$ python -q
>>> import numpy as np
>>> np.set_printoptions(suppress=True, linewidth=100)
>>> A = np.load("mat.npy")
>>> A
array([[-6, -6, -3, -3],
       [ 0,  0,  0,  0],
       [-6, -6,  0,  0],
       [ 0,  0,  0,  0]])
>>> out = A[0, 0] * A[1:] - np.outer(A[1:, 0], A[0])
>>> out
array([[  0,   0,   0,   0],
       [  0,   0, -18, -18],
       [  0,   0,   0,   0]])
>>> np.linalg.matrix_rank(out), np.linalg.matrix_rank(A)
(np.int64(1), np.int64(2))
>>> A[:, 0] / A[0, 0]
array([ 1., -0.,  1., -0.])
>>> hat = np.triu(np.array([[1, 3, 3, 2], [3, 3, 1, 0], [0, 2, 0, 2], [2, 3, 0, 3]]), 1) + np.eye(4)
>>> out = hat @ A @ np.linalg.inv(hat)
>>> np.round(np.poly(out), 2) + 0
array([  1.,   6., -18.,   0.,   0.])
>>> out
array([[-24.,  48.,  21.,   3.],
       [ -6.,  12.,   6.,   0.],
       [ -6.,  12.,   6.,   0.],
       [  0.,   0.,   0.,   0.]])
>>> out.reshape(2, -1)
array([[-24.,  48.,  21.,   3.,  -6.,  12.,   6.,   0.],
       [ -6.,  12.,   6.,   0.,   0.,   0.,   0.,   0.]])
>>> T = out.reshape(4, 2, -1)
>>> T.transpose(1, 0, 2)
array([[[-24.,  48.],
        [ -6.,  12.],
        [ -6.,  12.],
        [  0.,   0.]],

       [[ 21.,   3.],
        [  6.,   0.],
        [  6.,   0.],
        [  0.,   0.]]])
>>> np.einsum("ihd,ihd->ih", T, T)
array([[2880.,  450.],
       [ 180.,   36.],
       [ 180.,   36.],
       [   0.,    0.]])
>>> np.swapaxes(T, 1, 2)[2]
array([[-6.,  6.],
       [12.,  0.]])
>>> T[:, 0]
array([[-24.,  48.],
       [ -6.,  12.],
       [ -6.,  12.],
       [  0.,   0.]])
>>> K = np.loadtxt("x.csv", delimiter=",")
>>> K
array([[  2.,   3.,  -1.,  -2.,   1.,   2.,   1.],
       [  4.,   4.,  -1.,   1.,   0.,   5.,  -1.],
       [  3.,   5.,   0.,   3.,  -3.,   6.,   1.],
       [  2.,   2.,   0.,   5.,  -1.,   6.,   0.],
       [  3.,   2.,   0.,   5.,   1.,   9.,   0.],
       [  1.,   2.,   1.,   5.,   0.,  11.,  -2.],
       [  3.,   4.,   3.,   3.,   3.,  10.,  -3.],
       [  4.,   3.,   6.,   4.,   2.,  10.,  -1.],
       [  3.,   5.,   9.,   3.,   4.,  13.,   2.],
       [  4.,   6.,   6.,   2.,   4.,  15.,   2.],
       [  3.,   5.,   8.,   4.,   6.,  15.,   0.],
       [  2.,   2.,  11.,   2.,   5.,  14.,   0.],
       [  2.,   5.,   8.,  -1.,   6.,  16.,  -3.],
       [  1.,   6.,  10.,  -2.,   4.,  15.,  -1.],
       [  4.,   3.,  13.,  -5.,   7.,  16.,  -2.],
       [  1.,   6.,  11.,  -7.,   4.,  13.,  -4.],
       [ -1.,   6.,  13.,  -6.,   6.,  10.,  -2.],
       [ -3.,   3.,  16.,  -6.,   4.,   7.,  -5.],
       [ -2.,   0.,  18.,  -9.,   1.,   7.,  -3.],
       [ -4.,  -1.,  20.,  -8.,  -1.,   7.,  -1.],
       [ -2.,  -2.,  17.,  -9.,  -1.,   5.,  -2.],
       [ -2.,  -5.,  16., -11.,   1.,   4.,  -2.],
       [ -1.,  -4.,  13., -14.,  -2.,   1.,   0.],
       [ -1.,  -1.,  16., -14.,   1.,   1.,   1.],
       [ -3.,  -1.,  19., -16.,  -2.,  -1.,   4.]])
>>> Z = K[[23, 19]].astype(float)
>>> for _ in range(3):
...     lab = np.linalg.norm(K[:, None] - Z, axis=-1).argmin(axis=1)
...     Z = np.array([K[lab == j].mean(axis=0) for j in range(2)])
... 
>>> lab
array([1, 1, 1, 1, 1, 1, 1, 1, 1, 1, 1, 1, 1, 1, 1, 1, 1, 0, 0, 0, 0, 0, 0, 0, 0])
>>> np.round(Z[1] - Z[0], 2)
array([  4.66,   5.43, -11.17,  11.7 ,   2.76,   7.07,   0.24])
>>> np.abs(Z[1] - Z[0]).argmax()
np.int64(3)
